>>> import numpy as np
>>> np.set_printoptions(precision=1, suppress=True, linewidth=100, sign=" ")
>>> F = np.loadtxt("out13.csv", delimiter=",")
>>> F
array([[  3.,   3.,   3.,   3.,   3.,   3.,   3.,   3.,   3.,   3.,   3.],
       [  3.,   6.,   6.,   6.,   6.,   6.,   6.,   6.,   6.,   6.,   6.],
       [  3.,   6.,   9.,   9.,   9.,   9.,   9.,   9.,   9.,   9.,   9.],
       [  3.,   6.,   9.,  12.,  12.,  12.,  12.,  12.,  12.,  12.,  12.],
       [  3.,   6.,   9.,  12.,  15.,  15.,  15.,  15.,  15.,  15.,  15.],
       [  3.,   6.,   9.,  12.,  15.,  18.,  18.,  18.,  18.,  18.,  18.],
       [  3.,   6.,   9.,  12.,  15.,  18.,  21.,  21.,  21.,  21.,  21.],
       [  3.,   6.,   9.,  12.,  15.,  18.,  21.,  24.,  24.,  24.,  24.],
       [  3.,   6.,   9.,  12.,  15.,  18.,  21.,  24.,  27.,  27.,  27.],
       [  3.,   6.,   9.,  12.,  15.,  18.,  21.,  24.,  27.,  30.,  30.],
       [  3.,   6.,   9.,  12.,  15.,  18.,  21.,  24.,  27.,  30.,  33.]])
>>> np.linalg.norm(F, axis=0)
array([  9.9,  19.2,  27.8,  35.7,  43. ,  49.4,  55. ,  59.7,  63.4,  66.1,  67.5])
>>> np.linalg.norm(F, axis=1).argmax()
np.int64(10)
>>> np.round(np.linalg.norm(F, 1), 1), np.round(np.linalg.norm(F, np.inf), 1)
(np.float64(198.0), np.float64(198.0))
>>> np.linalg.norm(F, axis=1)
array([  9.9,  19.2,  27.8,  35.7,  43. ,  49.4,  55. ,  59.7,  63.4,  66.1,  67.5])
>>> F[6] @ F[2]
np.float64(1476.0)
>>> np.round(np.linalg.norm(F) ** 2 / np.linalg.norm(F, 2) ** 2, 1)
np.float64(1.0)
>>> L = np.linalg.cholesky(F)
>>> F / np.sqrt(np.outer(np.diag(F), np.diag(F)))
array([[ 1. ,  0.7,  0.6,  0.5,  0.4,  0.4,  0.4,  0.4,  0.3,  0.3,  0.3],
       [ 0.7,  1. ,  0.8,  0.7,  0.6,  0.6,  0.5,  0.5,  0.5,  0.4,  0.4],
       [ 0.6,  0.8,  1. ,  0.9,  0.8,  0.7,  0.7,  0.6,  0.6,  0.5,  0.5],
       [ 0.5,  0.7,  0.9,  1. ,  0.9,  0.8,  0.8,  0.7,  0.7,  0.6,  0.6],
       [ 0.4,  0.6,  0.8,  0.9,  1. ,  0.9,  0.8,  0.8,  0.7,  0.7,  0.7],
       [ 0.4,  0.6,  0.7,  0.8,  0.9,  1. ,  0.9,  0.9,  0.8,  0.8,  0.7],
       [ 0.4,  0.5,  0.7,  0.8,  0.8,  0.9,  1. ,  0.9,  0.9,  0.8,  0.8],
       [ 0.4,  0.5,  0.6,  0.7,  0.8,  0.9,  0.9,  1. ,  0.9,  0.9,  0.9],
       [ 0.3,  0.5,  0.6,  0.7,  0.7,  0.8,  0.9,  0.9,  1. ,  0.9,  0.9],
       [ 0.3,  0.4,  0.5,  0.6,  0.7,  0.8,  0.8,  0.9,  0.9,  1. ,  1. ],
       [ 0.3,  0.4,  0.5,  0.6,  0.7,  0.7,  0.8,  0.9,  0.9,  1. ,  1. ]])
>>> print(L)
[[ 1.7  0.   0.   0.   0.   0.   0.   0.   0.   0.   0. ]
 [ 1.7  1.7  0.   0.   0.   0.   0.   0.   0.   0.   0. ]
 [ 1.7  1.7  1.7  0.   0.   0.   0.   0.   0.   0.   0. ]
 [ 1.7  1.7  1.7  1.7  0.   0.   0.   0.   0.   0.   0. ]
 [ 1.7  1.7  1.7  1.7  1.7  0.   0.   0.   0.   0.   0. ]
 [ 1.7  1.7  1.7  1.7  1.7  1.7  0.   0.   0.   0.   0. ]
 [ 1.7  1.7  1.7  1.7  1.7  1.7  1.7  0.   0.   0.   0. ]
 [ 1.7  1.7  1.7  1.7  1.7  1.7  1.7  1.7  0.   0.   0. ]
 [ 1.7  1.7  1.7  1.7  1.7  1.7  1.7  1.7  1.7  0.   0. ]
 [ 1.7  1.7  1.7  1.7  1.7  1.7  1.7  1.7  1.7  1.7  0. ]
 [ 1.7  1.7  1.7  1.7  1.7  1.7  1.7  1.7  1.7  1.7  1.7]]
>>> np.linalg.eigvalsh(F).min() > 0
np.True_
>>> out = np.array([[6, -5, -4],
...     [-4, 6, -4],
...     [-4, 1, -8],
...     [7, -7, 7],
...     [-2, 6, 7],
...     [0, -7, -3],
...     [3, -1, 6],
...     [-3, -5, -1],
...     [-2, 6, 9],
...     [1, 5, 2],
...     [-3, 6, -6]])
>>> np.einsum("ij,ij->i", F, F)
array([   99.,   369.,   774.,  1278.,  1845.,  2439.,  3024.,  3564.,  4023.,  4365.,  4554.])
>>> np.einsum("ij->j", F)
array([  33.,   63.,   90.,  114.,  135.,  153.,  168.,  180.,  189.,  195.,  198.])
>>> print(np.linalg.matrix_rank(F @ out))
3
>>> print(np.einsum("ik,kj->ji", F, out))
[[  -3.  -24.  -33.  -30.  -48.  -60.  -72.  -93. -105. -111. -120.]
 [  15.   45.   57.   66.   96.  108.  141.  177.  228.  261.  279.]
 [  15.   42.   81.  144.  186.  207.  237.  249.  264.  252.  234.]]
>>> np.linalg.matrix_rank(np.vstack([F, out.T]))
np.int64(11)
>>> print(np.einsum("ik,kj->ij", F, out))
[[  -3.   15.   15.]
 [ -24.   45.   42.]
 [ -33.   57.   81.]
 [ -30.   66.  144.]
 [ -48.   96.  186.]
 [ -60.  108.  207.]
 [ -72.  141.  237.]
 [ -93.  177.  249.]
 [-105.  228.  264.]
 [-111.  261.  252.]
 [-120.  279.  234.]]
>>> K = np.load("a.npy")
>>> K
array([[ 1.7, -1.5,  1.6,  2.3],
       [ 2.1, -2.3,  2. ,  2.2],
       [ 1.5, -1.7,  2. ,  2. ],
       [ 1.8, -1.9,  1.9,  1.6],
       [ 1.6, -2.3,  1.9,  2. ],
       [ 1.8, -2.4,  1.9,  1.6],
       [ 2.2, -2.2,  1.9,  1.5],
       [ 1.6, -2. ,  2. ,  2.1],
       [ 2.6, -2. ,  1.9,  1.8],
       [ 2.3, -1.8,  1.7,  1.6],
       [ 2.4, -1.8,  1.8,  1.6],
       [ 2.1, -1.7,  2.1,  1.8],
       [ 1.9, -2.2,  1.9,  2. ],
       [ 1.2, -2.1,  1.7,  2.4],
       [-1.9,  1. , -2.2,  2.8],
       [-1.7,  0.5, -1.9,  2.8],
       [-2. ,  0.7, -1.4,  2.5],
       [-2.2,  0.8, -2. ,  2.7],
       [-1.5,  1.6, -1.6,  3.2],
       [-1.7,  0.8, -2.2,  2.7],
       [-2.1,  0.8, -2.2,  3.5],
       [-2.4,  1.5, -2.3,  2.7],
       [-2.3,  1.1, -1.9,  3. ],
       [-2.1,  0.8, -2.4,  2.4],
       [-1.9,  1.3, -1.9,  3. ],
       [-2. ,  0.3, -2.2,  3.3],
       [-2. ,  1.4, -2. ,  3.1],
       [-2.2,  1.1, -2.4,  2.8],
       [ 2.9,  2.8, -0.8,  2.2],
       [ 3. ,  2.9, -0.6,  2.1],
       [ 2.8,  3. , -1.3,  1.7],
       [ 3.4,  2.9, -0.8,  2.3],
       [ 3.4,  3.3, -0.8,  1.7],
       [ 4.1,  3.2, -0.8,  2.2],
       [ 3.2,  2.8, -1.2,  1.9],
       [ 2.5,  3. , -1.3,  2.1],
       [ 3.3,  2.1, -1.6,  2.8],
       [ 3.4,  2.8, -1.3,  1.8],
       [ 3.4,  3. , -1.2,  1.7],
       [ 2.7,  3.3, -0.7,  2. ],
       [ 2.7,  2.8, -1. ,  2.1],
       [ 3.4,  3.5, -1.6,  1.8]])
>>> out = np.c_[K[:, :3] @ np.array([[1, 2, 1], [1, -1, 1], [0, 1, 2]]), np.array([2, -3, -2, 3, -3, 2, -2, -3, 0, 1, 2, 2, 1, 2, 0, -1, 2, 0, -3, -1, -1, 2, 3, 1, 2, -2, -2, -2, -3, 2, -1, 1, -2, -2, -2, -2, -2, -2, 2, 0, -3, -2])]
>>> print(out)
[[ 0.2  6.5  3.4  2. ]
 [-0.2  8.5  3.8 -3. ]
 [-0.2  6.7  3.8 -2. ]
 [-0.1  7.4  3.7  3. ]
 [-0.7  7.4  3.1 -3. ]
 [-0.6  7.9  3.2  2. ]
 [ 0.   8.5  3.8 -2. ]
 [-0.4  7.2  3.6 -3. ]
 [ 0.6  9.1  4.4  0. ]
 [ 0.5  8.1  3.9  1. ]
 [ 0.6  8.4  4.2  2. ]
 [ 0.4  8.   4.6  2. ]
 [-0.3  7.9  3.5  1. ]
 [-0.9  6.2  2.5  2. ]
 [-0.9 -7.  -5.3  0. ]
 [-1.2 -5.8 -5.  -1. ]
 [-1.3 -6.1 -4.1  2. ]
 [-1.4 -7.2 -5.4  0. ]
 [ 0.1 -6.2 -3.1 -3. ]
 [-0.9 -6.4 -5.3 -1. ]
 [-1.3 -7.2 -5.7 -1. ]
 [-0.9 -8.6 -5.5  2. ]
 [-1.2 -7.6 -5.   3. ]
 [-1.3 -7.4 -6.1  1. ]
 [-0.6 -7.  -4.4  2. ]
 [-1.7 -6.5 -6.1 -2. ]
 [-0.6 -7.4 -4.6 -2. ]
 [-1.1 -7.9 -5.9 -2. ]
 [ 5.7  2.2  4.1 -3. ]
 [ 5.9  2.5  4.7  2. ]
 [ 5.8  1.3  3.2 -1. ]
 [ 6.3  3.1  4.7  1. ]
 [ 6.7  2.7  5.1 -2. ]
 [ 7.3  4.2  5.7 -2. ]
 [ 6.   2.4  3.6 -2. ]
 [ 5.5  0.7  2.9 -2. ]
 [ 5.4  2.9  2.2 -2. ]
 [ 6.2  2.7  3.6 -2. ]
 [ 6.4  2.6  4.   2. ]
 [ 6.   1.4  4.6  0. ]
 [ 5.5  1.6  3.5 -3. ]
 [ 6.9  1.7  3.7 -2. ]]
>>> np.linalg.matrix_rank(np.c_[K, out])
np.int64(5)
>>> np.round(np.linalg.norm(out - K @ np.linalg.lstsq(K, out)[0], axis=0), 1) + 0
array([  0. ,   0. ,   0. ,  12.1])
>>> np.round(np.linalg.lstsq(K, out[:, 0])[0], 1) + 0
array([ 1.,  1.,  0.,  0.])
>>> np.linalg.norm(np.linalg.qr(K)[0].T @ out, axis=0) ** 2 / ((out ** 2).sum(axis=0) + 1e-12)
array([ 1. ,  1. ,  1. ,  0.1])
>>> def softmax(z):
...     e = np.exp(z - z.max(axis=-1, keepdims=True))
...     return e / e.sum(axis=-1, keepdims=True)
... 
>>> np.round(softmax(K[3] + -2), 1) + 0
array([ 0.3,  0. ,  0.4,  0.3])
>>> softmax(K).sum(axis=1)
array([ 1.,  1.,  1.,  1.,  1.,  1.,  1.,  1.,  1.,  1.,  1.,  1.,  1.,  1.,  1.,  1.,  1.,  1.,
        1.,  1.,  1.,  1.,  1.,  1.,  1.,  1.,  1.,  1.,  1.,  1.,  1.,  1.,  1.,  1.,  1.,  1.,
        1.,  1.,  1.,  1.,  1.,  1.])
>>> scores = K @ K.T / np.sqrt(4)
>>> softmax(scores)[3] @ K
array([ 2. , -2. ,  1.9,  1.9])
>>> softmax(scores).round(6).argmax(axis=1)
array([  1,   1,   1,   1,   1,   1,   1,   1,   1,   1,   1,   1,   1,   1,  20,  20,  20,  20,
        20,  20,  20,  20,  20,  20,  20,  20,  20,  20,  33,  33,  33,  33,  33,  33,  33,  33,
        33,  33,  33,  33,  33,  33])
>>> gram = np.cov(K, rowvar=False)
>>> np.median(K, axis=0)
array([ 1.9,  0.9, -1.1,  2.2])
>>> np.argsort(-K.std(axis=0).round(6), kind="stable")
array([ 0,  1,  2,  3])
>>> np.linalg.eigvalsh(gram)[::-1]
array([ 7. ,  5.4,  0.1,  0.1])
>>> gram
array([[ 5.1,  0.5,  1.9, -1. ],
       [ 0.5,  4.3, -2.8,  0.2],
       [ 1.9, -2.8,  2.9, -0.6],
       [-1. ,  0.2, -0.6,  0.3]])
>>> np.round(np.polyfit(K[:, 1], K[:, 2], 1), 1) + 0
array([-0.6,  0. ])
